In [1]: import numpy as np

In [2]: import numpy.linalg as la

In [3]: np.set_printoptions(suppress=True, linewidth=160)

In [4]: X = np.loadtxt("arr.csv", delimiter=",")

In [5]: print(X.round(2))
[[-0.26 -0.55 -0.23 -0.34 -0.19 -0.38  0.17 -0.29 -0.41]
 [ 0.26 -0.53  0.06  0.33  0.3   0.25  0.61  0.03  0.12]
 [-0.52 -0.3  -0.15  0.09  0.52 -0.17 -0.35  0.31  0.3 ]
 [-0.09  0.38 -0.62  0.03  0.2  -0.12  0.32 -0.43  0.33]
 [ 0.17 -0.25 -0.08  0.66 -0.36 -0.25 -0.38 -0.32  0.19]
 [ 0.35 -0.02 -0.44 -0.04 -0.27 -0.33  0.13  0.69  0.09]
 [-0.26 -0.08  0.37 -0.25 -0.42 -0.12  0.25 -0.01  0.69]
 [-0.43  0.31  0.24  0.5  -0.06 -0.35  0.39  0.18 -0.31]
 [-0.43 -0.07 -0.37  0.16 -0.42  0.66  0.02  0.15 -0.06]]

In [6]: x0 = np.array([0, 2, 5, 9, 6, 6, 0, 7, 3])

In [7]: print(np.round(np.abs(la.eigvals(X)), 2))
[1. 1. 1. 1. 1. 1. 1. 1. 1.]

In [8]: print(round(la.det(X), 2))
1.0

In [9]: print(np.round(la.norm(x0), 2), round(float(la.norm(X @ x0)), 2))
15.49 15.49

In [10]: print(9 - la.matrix_rank(X - np.eye(9), tol=1e-8))
1

In [11]: print([p for p in range(1, 25) if np.allclose(la.matrix_power(X, p), np.eye(9))])
[]

In [12]: print(la.matrix_rank(X))
9

In [13]: X[:, 9]
IndexError: index 9 is out of bounds for axis 1 with size 9


In [14]: print(np.unravel_index(np.abs(X).argmax(), X.shape))
(np.int64(6), np.int64(8))

In [15]: print(round(la.norm(X), 2))
3.0

In [16]: print(np.round(X.mean(axis=0), 2))
[-0.13 -0.12 -0.14  0.13 -0.08 -0.09  0.13  0.03  0.11]

In [17]: A2 = X / np.sqrt((X ** 2).mean(axis=1, keepdims=True))

In [18]: print(la.matrix_rank(X - X.mean(axis=1, keepdims=True)))
8

In [19]: print(np.round(X - X.mean(axis=1, keepdims=True), 2))
[[ 0.02 -0.28  0.04 -0.06  0.08 -0.1   0.45 -0.02 -0.13]
 [ 0.1  -0.69 -0.1   0.17  0.15  0.09  0.45 -0.13 -0.03]
 [-0.49 -0.27 -0.12  0.12  0.55 -0.14 -0.32  0.34  0.33]
 [-0.09  0.38 -0.62  0.03  0.2  -0.12  0.32 -0.43  0.33]
 [ 0.24 -0.18 -0.01  0.72 -0.29 -0.18 -0.31 -0.26  0.26]
 [ 0.33 -0.03 -0.46 -0.06 -0.29 -0.35  0.11  0.67  0.08]
 [-0.28 -0.1   0.35 -0.27 -0.44 -0.14  0.23 -0.03  0.67]
 [-0.48  0.25  0.19  0.45 -0.11 -0.41  0.34  0.13 -0.36]
 [-0.39 -0.03 -0.33  0.2  -0.38  0.71  0.06  0.19 -0.02]]

In [20]: arr = np.loadtxt("case0.csv", delimiter=",")

In [21]: print(arr)
[[-0.2   1.7  -0.6   0.4  -0.2  -0.8   0.2  -0.6  -3.1   0.9   2.   -1.6 ]
 [-0.14 -1.28  1.19  0.4   0.47  0.97  1.67  0.3  -0.89 -0.63 -0.46  0.17]
 [ 0.2   0.5  -0.8  -1.5   1.2  -1.    0.9  -0.8   0.1  -0.5  -0.5   0.  ]
 [ 0.1  -1.7  -0.8   1.    0.2  -0.6  -0.4   0.9   1.4   0.2   0.5   1.3 ]
 [-0.1  -1.1  -1.2  -0.4  -0.4  -1.4  -1.7   0.5   1.1   1.   -1.5  -0.3 ]
 [ 0.4   1.6  -0.9   2.3  -1.6  -0.3  -0.5   2.6  -1.2   0.3   0.7  -2.1 ]
 [ 0.5   1.6  -0.5   0.2   0.7  -2.2   1.9   1.    0.    1.3   0.6   0.5 ]
 [-0.3  -0.5   0.1   0.5  -0.7  -0.7   0.5  -0.3  -1.3   0.9   0.4   0.  ]
 [ 1.8  -0.8   1.3  -0.8   1.1   0.    0.    0.1   0.9  -0.1  -0.1  -0.7 ]
 [ 0.1  -1.9  -0.1  -0.4   0.3   0.8  -0.9   1.7  -1.   -0.3  -2.2   0.2 ]
 [-2.1   1.4  -0.7  -0.7   1.   -0.1  -0.7  -0.4   0.9   0.2  -0.1  -0.3 ]
 [-1.4   0.1   0.   -0.9  -0.9   1.2   1.5  -1.1   0.6   0.1   0.2  -1.4 ]
 [-1.2   0.6  -0.4  -0.4   1.4   0.    0.1   0.   -1.2  -0.4  -1.1   0.5 ]
 [ 1.9   0.6  -0.3  -0.5  -1.    0.7  -1.7  -1.4   0.3  -0.8  -2.5   0.1 ]
 [ 0.4  -0.9  -0.3  -0.2   1.4  -0.8   0.2   1.6  -1.2   0.3   1.1  -0.6 ]
 [ 0.   -1.2   1.1   0.3   0.3   0.9   1.6   0.3  -0.9  -0.7  -0.4   0.1 ]]

In [22]: def softmax(z):
    ...:     e = np.exp(z - z.max(axis=-1, keepdims=True))
    ...:     return e / e.sum(axis=-1, keepdims=True)
    ...: 

In [23]: print(np.round(softmax(arr[1]), 2))
[0.04 0.01 0.17 0.08 0.08 0.13 0.27 0.07 0.02 0.03 0.03 0.06]

In [24]: print(np.round(softmax(arr[1] + 5), 2))
[0.04 0.01 0.17 0.08 0.08 0.13 0.27 0.07 0.02 0.03 0.03 0.06]

In [25]: att = arr @ arr.T / np.sqrt(12)

In [26]: print(np.round(softmax(att)[1] @ arr, 2) + 0)
[-0.04 -0.93  0.64  0.11  0.38  0.55  1.01  0.37 -0.71 -0.37 -0.43  0.  ]

In [27]: print(softmax(att).round(6).argmax(axis=1))
[ 0  1  2  3  4  5  6  0  8  9 10 11 12 13 14  1]
